% python3 -q
>>> import numpy as np
>>> import numpy.linalg as la
>>> np.set_printoptions(precision=2, suppress=True, linewidth=200)
>>> rd = lambda a: np.round(a, 2) + 0
>>> J = np.load("block18.npy")
>>> J
array([[ 0,  3,  0,  3,  0,  3],
       [ 0,  3,  0,  3,  0,  3],
       [-3, -3, -3, -3, -3, -3],
       [ 0,  3,  0,  3,  0,  3],
       [ 0,  3,  0,  3,  0,  3],
       [-3, -3, -3, -3, -3, -3]])
>>> (J + J.T) / 2
array([[ 0. ,  1.5, -1.5,  1.5,  0. ,  0. ],
       [ 1.5,  3. , -1.5,  3. ,  1.5,  0. ],
       [-1.5, -1.5, -3. , -1.5, -1.5, -3. ],
       [ 1.5,  3. , -1.5,  3. ,  1.5,  0. ],
       [ 0. ,  1.5, -1.5,  1.5,  0. ,  0. ],
       [ 0. ,  0. , -3. ,  0. ,  0. , -3. ]])
>>> rd(np.sort(np.abs(la.eigvals(J))))
array([0., 0., 0., 0., 0., 0.])
>>> (J - J.T) / 2
array([[ 0. ,  1.5,  1.5,  1.5,  0. ,  3. ],
       [-1.5,  0. ,  1.5,  0. , -1.5,  3. ],
       [-1.5, -1.5,  0. , -1.5, -1.5,  0. ],
       [-1.5,  0. ,  1.5,  0. , -1.5,  3. ],
       [ 0. ,  1.5,  1.5,  1.5,  0. ,  3. ],
       [-3. , -3. ,  0. , -3. , -3. ,  0. ]])
>>> rd(np.abs(la.eigvals(J)).max())
np.float64(0.0)
>>> np.allclose(J, J.T)
False
>>> np.allclose(J @ J.T, J.T @ J)
False
>>> rk = la.matrix_rank(J)
>>> rk
np.int64(2)
>>> null = la.svd(J)[2][rk:].T
>>> [int(la.matrix_rank(J[:, :j + 1])) for j in range(6)]
[1, 2, 2, 2, 2, 2]
>>> rd(J @ null)
array([[0., 0., 0., 0.],
       [0., 0., 0., 0.],
       [0., 0., 0., 0.],
       [0., 0., 0., 0.],
       [0., 0., 0., 0.],
       [0., 0., 0., 0.]])
>>> la.matrix_rank(J.T @ J), la.matrix_rank(J @ J.T)
(np.int64(2), np.int64(2))
>>> rd(null @ null.T)
array([[ 0.67,  0.  , -0.33,  0.  , -0.33,  0.  ],
       [ 0.  ,  0.67,  0.  , -0.33,  0.  , -0.33],
       [-0.33,  0.  ,  0.67,  0.  , -0.33,  0.  ],
       [ 0.  , -0.33,  0.  ,  0.67,  0.  , -0.33],
       [-0.33,  0.  , -0.33,  0.  ,  0.67,  0.  ],
       [ 0.  , -0.33,  0.  , -0.33,  0.  ,  0.67]])
>>> np.allclose(J @ null, 0)
True
>>> U, s, vt = la.svd(J)
>>> vecs = vt[:(s > 1e-8).sum()]
>>> rng = np.random.default_rng(7246)
>>> vec = J[2] + 4 * J[4] + rng.integers(2) * np.eye(6)[3]
>>> vec
array([-3.,  9., -3.,  9., -3.,  9.])
>>> rd(np.diag(vecs.T @ vecs))
array([0.33, 0.33, 0.33, 0.33, 0.33, 0.33])
>>> np.allclose(vecs.T @ vecs @ vec, vec)
True
>>> rd(la.norm(vec - vecs.T @ vecs @ vec))
np.float64(0.0)
>>> rd(vecs.T @ vecs)
array([[0.33, 0.  , 0.33, 0.  , 0.33, 0.  ],
       [0.  , 0.33, 0.  , 0.33, 0.  , 0.33],
       [0.33, 0.  , 0.33, 0.  , 0.33, 0.  ],
       [0.  , 0.33, 0.  , 0.33, 0.  , 0.33],
       [0.33, 0.  , 0.33, 0.  , 0.33, 0.  ],
       [0.  , 0.33, 0.  , 0.33, 0.  , 0.33]])
>>> la.matrix_rank(np.vstack([J, vec]))
np.int64(2)
>>> la.matrix_rank(J, rtol=0.1)
np.int64(2)
>>> la.cond(J) > 100
np.True_
>>> f = np.array([1, 1, 5])
>>> np.correlate(J[3], J[1], "full")
array([ 0,  9,  0, 18,  0, 27,  0, 18,  0,  9,  0])
>>> np.array([np.convolve(row, f, "same") for row in J])
array([[  3,   3,  18,   3,  18,   3],
       [  3,   3,  18,   3,  18,   3],
       [ -6, -21, -21, -21, -21, -18],
       [  3,   3,  18,   3,  18,   3],
       [  3,   3,  18,   3,  18,   3],
       [ -6, -21, -21, -21, -21, -18]])
>>> np.convolve(J[3], f)
array([ 0,  3,  3, 18,  3, 18,  3, 15])
>>> K = np.loadtxt("run16.csv", delimiter=",")
>>> K
array([[ -3.28,  -1.26,  -1.02,   3.28,   0.02,  -0.23,  -1.23],
       [-10.31,  -2.66,  -6.65,  10.31,   5.65,   3.99,   2.99],
       [  0.19,  -0.56,   1.75,  -0.19,  -2.75,  -2.31,  -3.31],
       [  2.97,  -0.01,   3.98,  -2.97,  -4.98,  -3.98,  -4.98],
       [ -0.71,  -0.74,   1.03,   0.71,  -2.03,  -1.77,  -2.77],
       [  1.13,  -0.37,   2.5 ,  -1.13,  -3.5 ,  -2.88,  -3.88],
       [ -1.51,  -0.9 ,   0.39,   1.51,  -1.39,  -1.29,  -2.29],
       [  1.64,  -0.27,   2.92,  -1.64,  -3.92,  -3.19,  -4.19],
       [  5.9 ,   0.58,   6.32,  -5.9 ,  -7.32,  -5.74,  -6.74],
       [ -6.49,  -1.9 ,  -3.59,   6.49,   2.59,   1.69,   0.69],
       [  0.37,  -0.53,   1.89,  -0.37,  -2.89,  -2.42,  -3.42],
       [ -2.28,  -1.06,  -0.23,   2.28,  -0.77,  -0.83,  -1.83],
       [ -3.81,  -1.36,  -1.45,   3.81,   0.45,   0.09,  -0.91],
       [  4.4 ,   0.28,   5.12,  -4.4 ,  -6.12,  -4.84,  -5.84],
       [  6.62,   0.72,   6.9 ,  -6.62,  -7.9 ,  -6.17,  -7.17],
       [ -5.01,  -1.6 ,  -2.41,   5.01,   1.41,   0.81,  -0.19],
       [  4.64,   0.33,   5.31,  -4.64,  -6.31,  -4.98,  -5.98],
       [  2.38,  -0.12,   3.5 ,  -2.38,  -4.5 ,  -3.63,  -4.63],
       [ -1.18,  -0.84,   0.66,   1.18,  -1.66,  -1.49,  -2.49]])
>>> Z = K[[7, 13]].astype(float)
>>> for _ in range(7):
...     idx = la.norm(K[:, None] - Z, axis=-1).argmin(axis=1)
...     Z = np.array([K[idx == j].mean(axis=0) for j in range(2)])
... 
>>> idx
array([0, 0, 1, 1, 0, 1, 0, 1, 1, 0, 1, 0, 0, 1, 1, 0, 1, 1, 0])
>>> rd(Z[1] - Z[0])
array([ 6.87,  1.37,  5.49, -6.87, -5.49, -4.12, -4.12])
>>> rd(Z)
array([[-3.84, -1.37, -1.47,  3.84,  0.47,  0.11, -0.89],
       [ 3.02,  0.  ,  4.02, -3.02, -5.02, -4.01, -5.01]])
>>> np.bincount(idx)
array([ 9, 10])
>>> mat = 5 * np.eye(5) + np.eye(5, k=1)
>>> mat
array([[5., 1., 0., 0., 0.],
       [0., 5., 1., 0., 0.],
       [0., 0., 5., 1., 0.],
       [0., 0., 0., 5., 1.],
       [0., 0., 0., 0., 5.]])
>>> f, v = mat[2], mat[4]
>>> f @ v
np.float64(0.0)
>>> f @ f
np.float64(26.0)
>>> pr = (f @ v) / (f @ f) * f
>>> (v - pr) @ f
np.float64(0.0)
>>> rd(la.norm(f + v) ** 2 + la.norm(f - v) ** 2)
np.float64(102.0)
>>> np.outer(f, v)
array([[ 0.,  0.,  0.,  0.,  0.],
       [ 0.,  0.,  0.,  0.,  0.],
       [ 0.,  0.,  0.,  0., 25.],
       [ 0.,  0.,  0.,  0.,  5.],
       [ 0.,  0.,  0.,  0.,  0.]])
>>> v - pr
array([0., 0., 0., 0., 5.])
>>> def softmax(z):
...     e = np.exp(z - z.max(axis=-1, keepdims=True))
...     return e / e.sum(axis=-1, keepdims=True)
... 
>>> rd(softmax(mat[2] + 4))
array([0.01, 0.01, 0.96, 0.02, 0.01])
>>> rd(softmax(mat).sum(axis=1))
array([1., 1., 1., 1., 1.])
>>> rd(softmax(mat[2]))
array([0.01, 0.01, 0.96, 0.02, 0.01])
>>> S = mat @ mat.T / np.sqrt(5)
>>> rd(softmax(S + np.triu(np.full(S.shape, -np.inf), 1)))
array([[1., 0., 0., 0., 0.],
       [0., 1., 0., 0., 0.],
       [0., 0., 1., 0., 0.],
       [0., 0., 0., 1., 0.],
       [0., 0., 0., 0., 1.]])
>>> rd(softmax(S))
array([[1., 0., 0., 0., 0.],
       [0., 1., 0., 0., 0.],
       [0., 0., 1., 0., 0.],
       [0., 0., 0., 1., 0.],
       [0., 0., 0., 0., 1.]])
>>> Y = np.array([[3, 3], [3, 2]])
>>> W0 = np.triu(Y)
>>> W0
array([[3, 3],
       [0, 2]])
>>> # triangular, det is the product of the diagonal
>>> U, s, vt = la.svd(K, full_matrices=False)
>>> np.allclose(U * s @ vt, K)
True
>>> np.abs(U[:, 0]).round(6).argmax()
np.int64(14)
>>> rd(U.T @ K @ vt.T)
array([[39.64,  0.  ,  0.  ,  0.  ,  0.  ,  0.  ,  0.  ],
       [ 0.  , 15.56,  0.  ,  0.  ,  0.  ,  0.  ,  0.  ],
       [ 0.  ,  0.  ,  0.02,  0.  ,  0.  ,  0.  ,  0.  ],
       [ 0.  ,  0.  ,  0.  ,  0.01,  0.  ,  0.  ,  0.  ],
       [ 0.  ,  0.  ,  0.  ,  0.  ,  0.  ,  0.  ,  0.  ],
       [ 0.  ,  0.  ,  0.  ,  0.  ,  0.  ,  0.  ,  0.  ],
       [ 0.  ,  0.  ,  0.  ,  0.  ,  0.  ,  0.  ,  0.  ]])
>>> rd(np.cumsum(s ** 2) / np.sum(s ** 2))
array([0.87, 1.  , 1.  , 1.  , 1.  , 1.  , 1.  ])
>>> rd(s / s[0])
array([1.  , 0.39, 0.  , 0.  , 0.  , 0.  , 0.  ])
>>> rd(s)
array([39.64, 15.56,  0.02,  0.01,  0.  ,  0.  ,  0.  ])
>>> U.shape, s.shape, vt.shape
((19, 7), (7,), (7, 7))
>>> rd(U.T @ U)
array([[1., 0., 0., 0., 0., 0., 0.],
       [0., 1., 0., 0., 0., 0., 0.],
       [0., 0., 1., 0., 0., 0., 0.],
       [0., 0., 0., 1., 0., 0., 0.],
       [0., 0., 0., 0., 1., 0., 0.],
       [0., 0., 0., 0., 0., 1., 0.],
       [0., 0., 0., 0., 0., 0., 1.]])
>>> rd(np.sort(la.eigvals(W0)))
array([2., 3.])
>>> la.matrix_rank(W0 - W0[0, 0] * np.eye(2))
np.int64(1)
>>> softmax(W0[0])
array([0.5, 0.5])
>>> rd(softmax(W0).sum(axis=1))
array([1., 1.])
>>> softmax(W0[0] + 5)
array([0.5, 0.5])
>>> S = W0 @ W0.T / np.sqrt(2)
>>> rd(softmax(S + np.triu(np.full(S.shape, -np.inf), 1)))
array([[1. , 0. ],
       [0.8, 0.2]])
>>> rd(softmax(S)[0] @ W0)
array([3., 3.])
>>> rd(softmax(S))
array([[1. , 0. ],
       [0.8, 0.2]])
>>> data = np.loadtxt("sample4.csv", delimiter=",")
>>> data
array([[ -9.29,  16.79,   1.22],
       [ -5.11,  -2.46,  -4.11],
       [  2.73,  13.02,   2.63],
       [ -8.3 ,  11.59,   2.14],
       [ -0.58,  31.52,  -0.57],
       [ -0.75, -18.21,   6.92],
       [  5.48, -21.47,   2.59],
       [ -2.71, -22.01,  -7.65],
       [  4.62,  -2.94, -11.49],
       [ -1.1 ,  40.78,  -9.9 ],
       [ -0.15, -37.59,  -2.38],
       [ -7.3 , -19.4 ,   5.45],
       [ -1.48, -51.69,  -3.79],
       [  2.57,  17.13,  -3.45],
       [  8.93, -23.82,  -1.39],
       [  0.45,  11.77,   0.1 ],
       [  2.11,  33.93,  -2.73],
       [  5.44,  -4.97, -13.34],
       [  3.92,  -4.27, -12.93]])
>>> # column 1 dominates
>>> vec = np.array([2, 2, 1])
>>> rhs = data @ vec
>>> rd(la.solve(data.T @ data, data.T @ rhs))
array([2., 2., 1.])
>>> rd(la.pinv(data) @ data)
array([[1., 0., 0.],
       [0., 1., 0.],
       [0., 0., 1.]])
>>> rd(la.lstsq(data, rhs)[0])
array([2., 2., 1.])
>>> rhs = rhs + 0.3 * rng.normal(size=19)
>>> rd(rhs)
array([  16.43,  -19.16,   33.77,    8.77,   61.68,  -31.19,  -29.57,  -56.91,   -7.25,   69.6 ,  -77.12,  -47.4 , -109.37,   36.07,  -31.63,   24.57,   69.67,  -12.28,  -13.81])
>>> coef, *_ = la.lstsq(data, rhs)
>>> rd(data.T @ (rhs - data @ coef))
array([0., 0., 0.])
>>> coef.round()
array([2., 2., 1.])
>>> f, v = J[1], J[5]
>>> f @ v
np.int64(-27)
>>> f @ f
np.int64(27)
>>> pr = (f @ v) / (f @ f) * f
>>> pr
array([-0., -3., -0., -3., -0., -3.])
>>> (v - pr) @ f
np.float64(0.0)
>>> v - pr
array([-3.,  0., -3.,  0., -3.,  0.])
>>> np.outer(f, v)
array([[ 0,  0,  0,  0,  0,  0],
       [-9, -9, -9, -9, -9, -9],
       [ 0,  0,  0,  0,  0,  0],
       [-9, -9, -9, -9, -9, -9],
       [ 0,  0,  0,  0,  0,  0],
       [-9, -9, -9, -9, -9, -9]])
>>> Z = data[[16, 9]].astype(float)
>>> for _ in range(3):
...     idx = la.norm(data[:, None] - Z, axis=-1).argmin(axis=1)
...     Z = np.array([data[idx == j].mean(axis=0) for j in range(2)])
... 
>>> idx
array([1, 0, 0, 0, 1, 0, 0, 0, 0, 1, 0, 0, 0, 1, 0, 0, 1, 0, 0])
>>> rd(Z[1] - Z[0])
array([-1.67, 40.35, -0.43])
>>> rd(Z)
array([[  0.41, -12.32,  -2.66],
       [ -1.26,  28.03,  -3.09]])
>>> np.abs(Z[1] - Z[0]).argmax()
np.int64(1)
>>> Y = np.array([[6, 4, 8], [5, 3, 1], [0, 8, 3]])
>>> la.matrix_rank(Z @ Y)
np.int64(2)
>>> rd(np.einsum("ij->j", Z))
array([-0.85, 15.71, -5.75])
>>> ang = np.radians(60)
>>> R = np.eye(3)
>>> R[2, 2] = R[1, 1] = np.cos(ang)
>>> R[2, 1], R[1, 2] = -np.sin(ang), np.sin(ang)
>>> rd(R)
array([[ 1.  ,  0.  ,  0.  ],
       [ 0.  ,  0.5 ,  0.87],
       [ 0.  , -0.87,  0.5 ]])
>>> Y = data @ R.T
>>> np.allclose(la.norm(data, axis=1), la.norm(Y, axis=1))
True
>>> rd(np.abs(Y - data).max(axis=0))
array([ 0.  , 28.96, 46.66])
>>> rd(la.det(R)), np.trace(R)
(np.float64(1.0), np.float64(2.0))
>>> m1 = np.array([[19.45, 20.62, 60.01],
...     [19.1, 21.2, 59.35],
...     [20.09, 21.42, 59.28],
...     [19.74, 20.36, 61.05],
...     [19.13, 18.82, 59.81],
...     [19.67, 18.54, 63.05],
...     [19.07, 19.85, 60.11],
...     [19.3, 19.36, 58.5],
...     [21.6, 18.05, 57.87],
...     [19.79, 19.39, 61.2],
...     [20.75, 21.65, 60.08],
...     [18.29, 19.7, 61.09],
...     [20.0, 19.48, 60.9],
...     [21.08, 20.22, 60.86],
...     [20.34, 21.66, 60.71],
...     [22.23, 20.49, 59.77],
...     [18.61, 20.45, 61.23],
...     [20.95, 17.12, 59.61],
...     [19.48, 20.97, 60.48]])
>>> m1
array([[19.45, 20.62, 60.01],
       [19.1 , 21.2 , 59.35],
       [20.09, 21.42, 59.28],
       [19.74, 20.36, 61.05],
       [19.13, 18.82, 59.81],
       [19.67, 18.54, 63.05],
       [19.07, 19.85, 60.11],
       [19.3 , 19.36, 58.5 ],
       [21.6 , 18.05, 57.87],
       [19.79, 19.39, 61.2 ],
       [20.75, 21.65, 60.08],
       [18.29, 19.7 , 61.09],
       [20.  , 19.48, 60.9 ],
       [21.08, 20.22, 60.86],
       [20.34, 21.66, 60.71],
       [22.23, 20.49, 59.77],
       [18.61, 20.45, 61.23],
       [20.95, 17.12, 59.61],
       [19.48, 20.97, 60.48]])
>>> # column 2 dominates
>>> Y = np.c_[m1[:, :2] @ np.array([[0, 0], [1, -1]]), np.array([1, 3, 3, 3, 3, 2, 1, 3, 1, 0, 0, 2, 2, 3, 3, 0, 2, 3, 3])]
>>> Y
array([[ 20.62, -20.62,   1.  ],
       [ 21.2 , -21.2 ,   3.  ],
       [ 21.42, -21.42,   3.  ],
       [ 20.36, -20.36,   3.  ],
       [ 18.82, -18.82,   3.  ],
       [ 18.54, -18.54,   2.  ],
       [ 19.85, -19.85,   1.  ],
       [ 19.36, -19.36,   3.  ],
       [ 18.05, -18.05,   1.  ],
       [ 19.39, -19.39,   0.  ],
       [ 21.65, -21.65,   0.  ],
       [ 19.7 , -19.7 ,   2.  ],
       [ 19.48, -19.48,   2.  ],
       [ 20.22, -20.22,   3.  ],
       [ 21.66, -21.66,   3.  ],
       [ 20.49, -20.49,   0.  ],
       [ 20.45, -20.45,   2.  ],
       [ 17.12, -17.12,   3.  ],
       [ 20.97, -20.97,   3.  ]])
>>> la.matrix_rank(Y)
np.int64(2)
>>> rd(la.norm(la.qr(m1)[0].T @ Y, axis=0) ** 2 / ((Y ** 2).sum(axis=0) + 1e-12))
array([1.  , 1.  , 0.77])
